>>> import numpy as np
>>> import numpy.linalg as la
>>> np.set_printoptions(precision=2, suppress=True, linewidth=140)
>>> rnd = lambda a: np.round(a, 2) + 0
>>> feats = np.load("a.npy")
>>> rnd(feats)
array([[0.3 , 0.  , 0.1 , 0.2 , 0.2 , 0.  , 0.2 ],
       [0.2 , 0.3 , 0.  , 0.2 , 0.  , 0.1 , 0.2 ],
       [0.2 , 0.2 , 0.3 , 0.1 , 0.1 , 0.  , 0.1 ],
       [0.  , 0.25, 0.  , 0.25, 0.  , 0.25, 0.25],
       [0.11, 0.22, 0.22, 0.  , 0.22, 0.11, 0.11],
       [0.17, 0.08, 0.08, 0.17, 0.08, 0.25, 0.17],
       [0.17, 0.17, 0.  , 0.33, 0.  , 0.17, 0.17]])
>>> vec = np.array([2, 1, 0, 0, 2, 1, 2])
>>> y = feats @ vec
>>> rnd(y)
array([1.4 , 1.2 , 1.  , 1.  , 1.22, 1.17, 1.  ])
>>> rnd(la.solve(feats.T, feats[6]))
array([0., 0., 0., 0., 0., 0., 1.])
>>> rnd(la.solve(feats, feats[:, 3]))
array([0., 0., 0., 1., 0., 0., 0.])
>>> feats @ np.ones(7)
array([1., 1., 1., 1., 1., 1., 1.])
>>> rnd(np.sort(np.abs(la.eigvals(feats)))[::-1])
array([1.  , 0.39, 0.21, 0.18, 0.18, 0.13, 0.08])
>>> pr = np.eye(7)[3]
>>> for _ in range(7):
...     pr = pr @ feats
...     print(pr.round(2))
... 
[0.   0.25 0.   0.25 0.   0.25 0.25]
[0.13 0.2  0.02 0.24 0.02 0.19 0.2 ]
[0.15 0.18 0.04 0.23 0.05 0.16 0.2 ]
[0.15 0.17 0.05 0.22 0.06 0.15 0.19]
[0.16 0.17 0.06 0.21 0.06 0.15 0.19]
[0.16 0.17 0.06 0.21 0.06 0.15 0.19]
[0.16 0.17 0.06 0.21 0.06 0.15 0.19]
>>> O, V = la.qr(feats[:, :6])[0], la.qr(feats[:, 6:])[0]
>>> sig = la.svd(O.T @ V, compute_uv=False)
>>> rnd(np.degrees(np.arccos(sig.clip(0, 1))))
array([9.56])
>>> Y = feats / np.sqrt((feats ** 2).mean(axis=1, keepdims=True))
>>> la.matrix_rank(feats - feats.mean(axis=1, keepdims=True))
np.int64(6)
>>> la.matrix_rank(Y) == la.matrix_rank(feats)
np.True_
>>> rnd(feats - feats.mean(axis=1, keepdims=True))
array([[ 0.16, -0.14, -0.04,  0.06,  0.06, -0.14,  0.06],
       [ 0.06,  0.16, -0.14,  0.06, -0.14, -0.04,  0.06],
       [ 0.06,  0.06,  0.16, -0.04, -0.04, -0.14, -0.04],
       [-0.14,  0.11, -0.14,  0.11, -0.14,  0.11,  0.11],
       [-0.03,  0.08,  0.08, -0.14,  0.08, -0.03, -0.03],
       [ 0.02, -0.06, -0.06,  0.02, -0.06,  0.11,  0.02],
       [ 0.02,  0.02, -0.14,  0.19, -0.14,  0.02,  0.02]])
>>> rnd(la.norm(Y, axis=1))
array([2.65, 2.65, 2.65, 2.65, 2.65, 2.65, 2.65])
>>> Y = np.array([[-2, -5, 4], [-5, -1, -4], [5, 1, -1]])
>>> M = Y - Y.T
>>> M
array([[ 0,  0, -1],
       [ 0,  0, -5],
       [ 1,  5,  0]])
>>> # null space of dimension 1
>>> hat = np.triu(np.array([[1, -1, 2], [-2, 0, -1], [0, -2, -1]]), 1) + np.eye(3)
>>> Y = hat @ M @ la.inv(hat)
>>> la.matrix_rank(Y)
np.int64(2)
>>> Uu, sig, Vh = la.svd(M)
>>> V = Vh[:(sig > 1e-8).sum()]
>>> rng = np.random.default_rng(21)
>>> vec = M[1] + 5 * M[0] + rng.integers(2) * np.eye(3)[2]
>>> vec
array([  0.,   0., -10.])
>>> la.matrix_rank(np.vstack([M, vec]))
np.int64(2)
>>> rnd(np.diag(V.T @ V))
array([0.04, 0.96, 1.  ])
>>> np.allclose(V.T @ V @ vec, vec)
True
>>> rnd(la.det(2 * M)), rnd(la.det(M))
(np.float64(0.0), np.float64(0.0))
>>> rnd(np.poly(M))
array([ 1.,  0., 26.,  0.])
>>> np.einsum("ii->", M)
np.int64(0)
>>> rnd(la.eigvals(M))
array([0.+0.j , 0.+5.1j, 0.-5.1j])
>>> rnd(la.eigvals(M).sum().real)
np.float64(0.0)
>>> u = np.array([0, 4, 2, 0, 5, 3, 4, 2]) + 0.5
>>> A = np.eye(8) - 2 * np.outer(u, u) / (u @ u)
>>> rnd(A)
array([[ 0.99, -0.05, -0.03, -0.01, -0.06, -0.04, -0.05, -0.03],
       [-0.05,  0.58, -0.23, -0.05, -0.52, -0.33, -0.42, -0.23],
       [-0.03, -0.23,  0.87, -0.03, -0.29, -0.18, -0.23, -0.13],
       [-0.01, -0.05, -0.03,  0.99, -0.06, -0.04, -0.05, -0.03],
       [-0.06, -0.52, -0.29, -0.06,  0.37, -0.4 , -0.52, -0.29],
       [-0.04, -0.33, -0.18, -0.04, -0.4 ,  0.74, -0.33, -0.18],
       [-0.05, -0.42, -0.23, -0.05, -0.52, -0.33,  0.58, -0.23],
       [-0.03, -0.23, -0.13, -0.03, -0.29, -0.18, -0.23,  0.87]])
>>> # columns are unit length and at right angles
>>> vals, V = la.eigh(A)
>>> rnd(V @ np.diag(vals) @ V.T)
array([[ 0.99, -0.05, -0.03, -0.01, -0.06, -0.04, -0.05, -0.03],
       [-0.05,  0.58, -0.23, -0.05, -0.52, -0.33, -0.42, -0.23],
       [-0.03, -0.23,  0.87, -0.03, -0.29, -0.18, -0.23, -0.13],
       [-0.01, -0.05, -0.03,  0.99, -0.06, -0.04, -0.05, -0.03],
       [-0.06, -0.52, -0.29, -0.06,  0.37, -0.4 , -0.52, -0.29],
       [-0.04, -0.33, -0.18, -0.04, -0.4 ,  0.74, -0.33, -0.18],
       [-0.05, -0.42, -0.23, -0.05, -0.52, -0.33,  0.58, -0.23],
       [-0.03, -0.23, -0.13, -0.03, -0.29, -0.18, -0.23,  0.87]])
>>> rnd(la.eigvalsh(A @ A))
array([1., 1., 1., 1., 1., 1., 1., 1.])
>>> rnd(V.T @ V)
array([[1., 0., 0., 0., 0., 0., 0., 0.],
       [0., 1., 0., 0., 0., 0., 0., 0.],
       [0., 0., 1., 0., 0., 0., 0., 0.],
       [0., 0., 0., 1., 0., 0., 0., 0.],
       [0., 0., 0., 0., 1., 0., 0., 0.],
       [0., 0., 0., 0., 0., 1., 0., 0.],
       [0., 0., 0., 0., 0., 0., 1., 0.],
       [0., 0., 0., 0., 0., 0., 0., 1.]])
>>> rnd(la.svd(A, compute_uv=False))
array([1., 1., 1., 1., 1., 1., 1., 1.])
>>> vec = np.array([1, 3, 2, 3, 0, 1, 1, 1])
>>> y = A @ vec
>>> rnd(y)
array([ 0.68,  0.09,  0.39,  2.68, -3.55, -1.26, -1.91, -0.61])
>>> rnd(la.solve(A, y))
array([1., 3., 2., 3., 0., 1., 1., 1.])
>>> rnd(la.solve(A, A[:, 4]))
array([0., 0., 0., 0., 1., 0., 0., 0.])
>>> rnd(la.solve(A, y + A[:, 7]))
array([1., 3., 2., 3., 0., 1., 1., 2.])
>>> z = rng.permutation(8)
>>> z
array([1, 0, 4, 5, 6, 7, 3, 2])
>>> Y = A[z][:, z]
>>> rnd(la.det(Y)), rnd(la.det(A[z]))
(np.float64(-1.0), np.float64(-1.0))
>>> np.trace(Y)
np.float64(6.0)
>>> np.allclose(Y, A)
False
>>> u = np.array([0, 1, 3, 3, 0, 2, 1, 0])
>>> Y = A + np.outer(u, np.eye(8)[7])
>>> la.matrix_rank(Y - A)
np.int64(1)
>>> rnd(Y)
array([[ 0.99, -0.05, -0.03, -0.01, -0.06, -0.04, -0.05, -0.03],
       [-0.05,  0.58, -0.23, -0.05, -0.52, -0.33, -0.42,  0.77],
       [-0.03, -0.23,  0.87, -0.03, -0.29, -0.18, -0.23,  2.87],
       [-0.01, -0.05, -0.03,  0.99, -0.06, -0.04, -0.05,  2.97],
       [-0.06, -0.52, -0.29, -0.06,  0.37, -0.4 , -0.52, -0.29],
       [-0.04, -0.33, -0.18, -0.04, -0.4 ,  0.74, -0.33,  1.82],
       [-0.05, -0.42, -0.23, -0.05, -0.52, -0.33,  0.58,  0.77],
       [-0.03, -0.23, -0.13, -0.03, -0.29, -0.18, -0.23,  0.87]])
>>> rnd(la.det(Y) / la.det(A)), rnd(1 + la.solve(A, u)[7])
(np.float64(-0.3), np.float64(-0.3))
>>> vals, V = la.eigh(A)
>>> vec = np.array([2, -1, 0, -2, 0, 0, -2, -1])
>>> rnd(vec @ A @ vec)
np.float64(8.67)
>>> rnd(V * np.maximum(vals, 0) @ V.T)
array([[ 1.  , -0.02, -0.01,  0.  , -0.03, -0.02, -0.02, -0.01],
       [-0.02,  0.79, -0.12, -0.02, -0.26, -0.16, -0.21, -0.12],
       [-0.01, -0.12,  0.93, -0.01, -0.14, -0.09, -0.12, -0.07],
       [ 0.  , -0.02, -0.01,  1.  , -0.03, -0.02, -0.02, -0.01],
       [-0.03, -0.26, -0.14, -0.03,  0.68, -0.2 , -0.26, -0.14],
       [-0.02, -0.16, -0.09, -0.02, -0.2 ,  0.87, -0.16, -0.09],
       [-0.02, -0.21, -0.12, -0.02, -0.26, -0.16,  0.79, -0.12],
       [-0.01, -0.12, -0.07, -0.01, -0.14, -0.09, -0.12,  0.93]])
>>> rnd(vec @ A @ vec / (vec @ vec)), vals[0], vals[-1]
(np.float64(0.62), np.float64(-1.0), np.float64(1.0))
>>> rnd(np.abs(A).sum(axis=1).max()), np.abs(vals).max()
(np.float64(2.49), np.float64(1.0))
>>> E = np.array([[2, 2], [2, 4]])
>>> E
array([[2, 2],
       [2, 4]])
>>> gram = E.T @ E
>>> np.diag(gram)
array([ 8, 20])
>>> rnd(la.svd(E, compute_uv=False) ** 2)
array([27.42,  0.58])
>>> la.matrix_rank(gram)
np.int64(2)
>>> np.trace(gram), (E ** 2).sum()
(np.int64(28), np.int64(28))
>>> gram
array([[ 8, 12],
       [12, 20]])
>>> z = rng.permutation(2)
>>> Y = gram[:, z] * rng.choice([-1, 1], 2)
>>> Y
array([[ 8, 12],
       [12, 20]])
>>> Uu, _, Vh = la.svd(gram.T @ Y)
>>> z
array([0, 1])
>>> rnd(la.lstsq(gram, Y)[0])
array([[1., 0.],
       [0., 1.]])
>>> vals, V = la.eig(E)
>>> rnd(np.sort(la.eigvals(la.inv(E))))
array([0.19, 1.31])
>>> rnd(np.sort(la.eigvals(E.T)))
array([0.76, 5.24])
>>> rnd(np.sort(la.eigvals(E @ E)))
array([ 0.58, 27.42])
>>> rnd(np.prod(vals))
np.float64(4.0)
>>> rnd(E @ V[:, 0] - vals[0] * V[:, 0])
array([0., 0.])
>>> J = np.load("run5.npy")
>>> J
array([[ 5,  5,  5],
       [ 5, 10, 10],
       [ 5, 10, 15]])
>>> # symmetric, so the eigenvalues are real
>>> Lm = la.cholesky(J)
>>> rnd(np.prod(np.diag(Lm)) ** 2), rnd(la.det(J))
(np.float64(125.0), np.float64(125.0))
>>> rnd(J / np.sqrt(np.outer(np.diag(J), np.diag(J))))
array([[1.  , 0.71, 0.58],
       [0.71, 1.  , 0.82],
       [0.58, 0.82, 1.  ]])
>>> z = rng.permutation(3)
>>> z
array([2, 0, 1])
>>> Y = J[z][:, z]
>>> np.allclose(Y, J)
False
>>> np.diag(Y)
array([15,  5, 10])
>>> rnd(la.det(Y)), rnd(la.det(J[z]))
(np.float64(125.0), np.float64(125.0))
>>> Y
array([[15,  5, 10],
       [ 5,  5,  5],
       [10,  5, 10]])
>>> gram = J.T @ J
>>> rnd(la.eigvalsh(gram)[::-1])
array([637.29,  10.34,   2.37])
>>> la.matrix_rank(gram)
np.int64(3)
>>> z = rng.permutation(7)
>>> Y = feats[:, z] * rng.choice([-1, 1], 7)
>>> rnd(Y)
array([[-0.2 ,  0.  ,  0.3 ,  0.1 ,  0.  ,  0.2 , -0.2 ],
       [ 0.  ,  0.3 ,  0.2 ,  0.  ,  0.1 ,  0.2 , -0.2 ],
       [-0.1 ,  0.2 ,  0.2 ,  0.3 ,  0.  ,  0.1 , -0.1 ],
       [ 0.  ,  0.25,  0.  ,  0.  ,  0.25,  0.25, -0.25],
       [-0.22,  0.22,  0.11,  0.22,  0.11,  0.  , -0.11],
       [-0.08,  0.08,  0.17,  0.08,  0.25,  0.17, -0.17],
       [ 0.  ,  0.17,  0.17,  0.  ,  0.17,  0.33, -0.17]])
>>> Uu, _, Vh = la.svd(feats.T @ Y)
>>> z
array([4, 1, 0, 2, 5, 3, 6])
>>> rnd(Uu @ Vh)
array([[ 0.,  0.,  1.,  0.,  0.,  0.,  0.],
       [ 0.,  1.,  0.,  0.,  0.,  0.,  0.],
       [ 0.,  0.,  0.,  1.,  0.,  0.,  0.],
       [ 0.,  0.,  0.,  0.,  0.,  1.,  0.],
       [-1.,  0.,  0.,  0.,  0.,  0.,  0.],
       [ 0.,  0.,  0.,  0.,  1.,  0.,  0.],
       [ 0.,  0.,  0.,  0.,  0.,  0., -1.]])
>>> vec = np.ones(3)
>>> for _ in range(3):
...     vec = J @ vec
...     vec /= la.norm(vec)
...     print(round(vec @ J @ vec, 2))
... 
25.21
25.24
25.24
>>> rnd(la.eigvalsh(J)[-1])
np.float64(25.24)
>>> F = np.loadtxt("w.csv", delimiter=",")
>>> F
array([[4., 3., 2., 0., 5.],
       [0., 1., 4., 5., 5.],
       [0., 0., 4., 3., 0.],
       [0., 0., 0., 3., 4.],
       [0., 0., 0., 0., 2.]])
>>> vec = np.array([-4, 1, 5, 2, 1])
>>> y = F @ vec
>>> y
array([ 2., 36., 26., 10.,  2.])
>>> rnd(la.solve(F, -1 * y))
array([ 4., -1., -5., -2., -1.])
>>> rnd(la.solve(F, F[:, 2]))
array([0., 0., 1., 0., 0.])
